% ipython --no-banner

In [1]: import numpy as np

In [2]: from numpy import linalg as LA

In [3]: np.set_printoptions(precision=3, suppress=True, linewidth=120, legacy="1.25")

In [4]: arr = np.load("sample15.npy")

In [5]: arr
Out[5]: 
array([[ 5., -8.,  4.],
       [ 0.,  1.,  0.],
       [ 0.,  0.,  1.]])

In [6]: U, sv, Vh = LA.svd(arr)

In [7]: np.argmax(sv[:-1] / (sv[1:] + 1e-6)) + 1
Out[7]: 1

In [8]: other = U[:, :1] @ np.diag(sv[:1]) @ Vh[:1]

In [9]: round(np.abs(arr - other).max(), 3)
Out[9]: 0.847

In [10]: other
Out[10]: 
array([[ 4.964, -8.018,  4.009],
       [-0.379,  0.612, -0.306],
       [ 0.19 , -0.306,  0.153]])

In [11]: LA.matrix_rank(arr, rtol=0.05)
Out[11]: 2

In [12]: rng = np.random.default_rng(5023)

In [13]: lab = rng.permutation(3)

In [14]: other = arr[:, lab] * rng.choice([-1, 1], 3)

In [15]: other
Out[15]: 
array([[-4., -5.,  8.],
       [-0., -0., -1.],
       [-1., -0., -0.]])

In [16]: U, _, Vh = LA.svd(arr.T @ other)

In [17]: np.round(LA.lstsq(arr, other)[0], 3) + 0
Out[17]: 
array([[ 0., -1.,  0.],
       [ 0.,  0., -1.],
       [-1.,  0.,  0.]])

In [18]: np.round(U @ Vh, 3) + 0
Out[18]: 
array([[ 0., -1.,  0.],
       [ 0.,  0., -1.],
       [-1.,  0.,  0.]])

In [19]: data = np.load("a.npy")

In [20]: data
Out[20]: 
array([[-4, -3, -4, -8, -1, -4, -8, -3, -7],
       [-2, -1, -2, -6,  1, -2, -6, -1, -5],
       [-2, -1, -2, -6,  1, -2, -6, -1, -5],
       [-1,  0, -1, -5,  2, -1, -5,  0, -4],
       [ 2,  3,  2, -2,  5,  2, -2,  3, -1],
       [-3, -2, -3, -7,  0, -3, -7, -2, -6],
       [-1,  0, -1, -5,  2, -1, -5,  0, -4],
       [-2, -1, -2, -6,  1, -2, -6, -1, -5],
       [-1,  0, -1, -5,  2, -1, -5,  0, -4]])

In [21]: t3 = np.stack([data, 4 * data, data[::-1]])

In [22]: LA.matrix_rank(t3.reshape(3, -1))
Out[22]: 2

In [23]: print(np.einsum("bij,cij->bc", t3, t3))
[[ 1032  4128   906]
 [ 4128 16512  3624]
 [  906  3624  1032]]

In [24]: print(LA.det(t3))
[0. 0. 0.]

In [25]: print(t3.sum(axis=0))
[[-21 -15 -21 -45  -3 -21 -45 -15 -39]
 [-12  -6 -12 -36   6 -12 -36  -6 -30]
 [-11  -5 -11 -35   7 -11 -35  -5 -29]
 [ -8  -2  -8 -32  10  -8 -32  -2 -26]
 [ 12  18  12 -12  30  12 -12  18  -6]
 [-16 -10 -16 -40   2 -16 -40 -10 -34]
 [ -7  -1  -7 -31  11  -7 -31  -1 -25]
 [-12  -6 -12 -36   6 -12 -36  -6 -30]
 [ -9  -3  -9 -33   9  -9 -33  -3 -27]]

In [26]: (t3 @ data.T).shape
Out[26]: (3, 9, 9)

In [27]: np.round(np.abs(LA.eigvals(data)).max(), 3)
Out[27]: 21.533

In [28]: np.allclose(data @ data.T, data.T @ data)
Out[28]: False

In [29]: print(data @ data)
[[ 69  27  69 237 -57  69 237  27 195]
 [ 41  17  41 137 -31  41 137  17 113]
 [ 41  17  41 137 -31  41 137  17 113]
 [ 27  12  27  87 -18  27  87  12  72]
 [-15  -3 -15 -63  21 -15 -63  -3 -51]
 [ 55  22  55 187 -44  55 187  22 154]
 [ 27  12  27  87 -18  27  87  12  72]
 [ 41  17  41 137 -31  41 137  17 113]
 [ 27  12  27  87 -18  27  87  12  72]]

In [30]: print((data + data.T) / 2)
[[-4.  -2.5 -3.  -4.5  0.5 -3.5 -4.5 -2.5 -4. ]
 [-2.5 -1.  -1.5 -3.   2.  -2.  -3.  -1.  -2.5]
 [-3.  -1.5 -2.  -3.5  1.5 -2.5 -3.5 -1.5 -3. ]
 [-4.5 -3.  -3.5 -5.   0.  -4.  -5.  -3.  -4.5]
 [ 0.5  2.   1.5  0.   5.   1.   0.   2.   0.5]
 [-3.5 -2.  -2.5 -4.   1.  -3.  -4.  -2.  -3.5]
 [-4.5 -3.  -3.5 -5.   0.  -4.  -5.  -3.  -4.5]
 [-2.5 -1.  -1.5 -3.   2.  -2.  -3.  -1.  -2.5]
 [-4.  -2.5 -3.  -4.5  0.5 -3.5 -4.5 -2.5 -4. ]]

In [31]: np.trace(data)
Out[31]: -20

In [32]: round(float(LA.det(data)), 3)
Out[32]: 0.0

In [33]: assert data == data.T
ValueError: The truth value of an array with more than one element is ambiguous. Use a.any() or a.all()


In [34]: data.inv()
AttributeError: 'numpy.ndarray' object has no attribute 'inv'


In [35]: np.abs(np.diag(LA.qr(data)[1])) > 1e-9
Out[35]: array([ True,  True, False, False, False, False, False, False, False])

In [36]: np.unique(data.round(6), axis=0).shape
Out[36]: (5, 9)

In [37]: np.allclose(data[:-1].T @ LA.lstsq(data[:-1].T, data[-1])[0], data[-1])
Out[37]: True

In [38]: other = data / np.sqrt((data ** 2).mean(axis=1, keepdims=True))

In [39]: LA.matrix_rank(data - data.mean(axis=1, keepdims=True))
Out[39]: 1

In [40]: LA.norm(other, axis=1)
Out[40]: array([3., 3., 3., 3., 3., 3., 3., 3., 3.])

In [41]: round(float(LA.norm(data, 2) / LA.norm(data)), 3)
Out[41]: 0.954

In [42]: print(LA.cond(data) > 100)
True

In [43]: [round(float(x), 3) for x in LA.svd(data, compute_uv=False)[:3]]
Out[43]: [30.661, 9.587, 0.0]

In [44]: X = np.loadtxt("m.csv", delimiter=",")

In [45]: X
Out[45]: 
array([[  3.,   4.,   5.,   6.,   7.,   8.,   9.,  10.,  11.,  12.],
       [ 13.,  14.,  15.,  16.,  17.,  18.,  19.,  20.,  21.,  22.],
       [ 23.,  24.,  25.,  26.,  27.,  28.,  29.,  30.,  31.,  32.],
       [ 33.,  34.,  35.,  36.,  37.,  38.,  39.,  40.,  41.,  42.],
       [ 43.,  44.,  45.,  46.,  47.,  48.,  49.,  50.,  51.,  52.],
       [ 53.,  54.,  55.,  56.,  57.,  58.,  59.,  60.,  61.,  62.],
       [ 63.,  64.,  65.,  66.,  67.,  68.,  69.,  70.,  71.,  72.],
       [ 73.,  74.,  75.,  76.,  77.,  78.,  79.,  80.,  81.,  82.],
       [ 83.,  84.,  85.,  86.,  87.,  88.,  89.,  90.,  91.,  92.],
       [ 93.,  94.,  95.,  96.,  97.,  98.,  99., 100., 101., 102.]])

In [46]: U, sv, Vh = LA.svd(X)

In [47]: vecs = Vh[:(sv > 1e-8).sum()]

In [48]: vec = X[4] + 5 * X[1] + rng.integers(2) * np.eye(10)[5]

In [49]: vec
Out[49]: array([108., 114., 120., 126., 132., 139., 144., 150., 156., 162.])

In [50]: np.round(LA.norm(vec - vecs.T @ vecs @ vec), 3)
Out[50]: 0.947

In [51]: LA.matrix_rank(np.vstack([X, vec]))
Out[51]: 3

In [52]: other = X + rng.integers(-2, 3, (10, 2)) @ rng.integers(-2, 3, (2, 10))

In [53]: print(other)
[[ -2.   4.   2.   1.   9.   7.   9.   9.   8.   6.]
 [ 17.  14.  19.  20.  17.  18.  17.  22.  25.  26.]
 [ 26.  24.  26.  29.  25.  29.  30.  30.  32.  36.]
 [ 32.  34.  36.  35.  39.  37.  37.  41.  42.  40.]
 [ 39.  44.  41.  42.  47.  48.  51.  48.  47.  48.]
 [ 49.  54.  55.  52.  61.  56.  56.  61.  61.  56.]
 [ 61.  64.  67.  64.  71.  66.  65.  72.  73.  68.]
 [ 72.  74.  76.  75.  79.  77.  77.  81.  82.  80.]
 [ 80.  84.  84.  83.  89.  87.  88.  90.  90.  88.]
 [ 96.  94.  96.  99.  95.  99. 100. 100. 102. 106.]]

In [54]: LA.matrix_rank(other - X, tol=1e-8)
Out[54]: 2

In [55]: np.abs(other - X).sum(axis=1)
Out[55]: array([26., 24., 16., 12., 24., 24., 24., 12., 16., 16.])
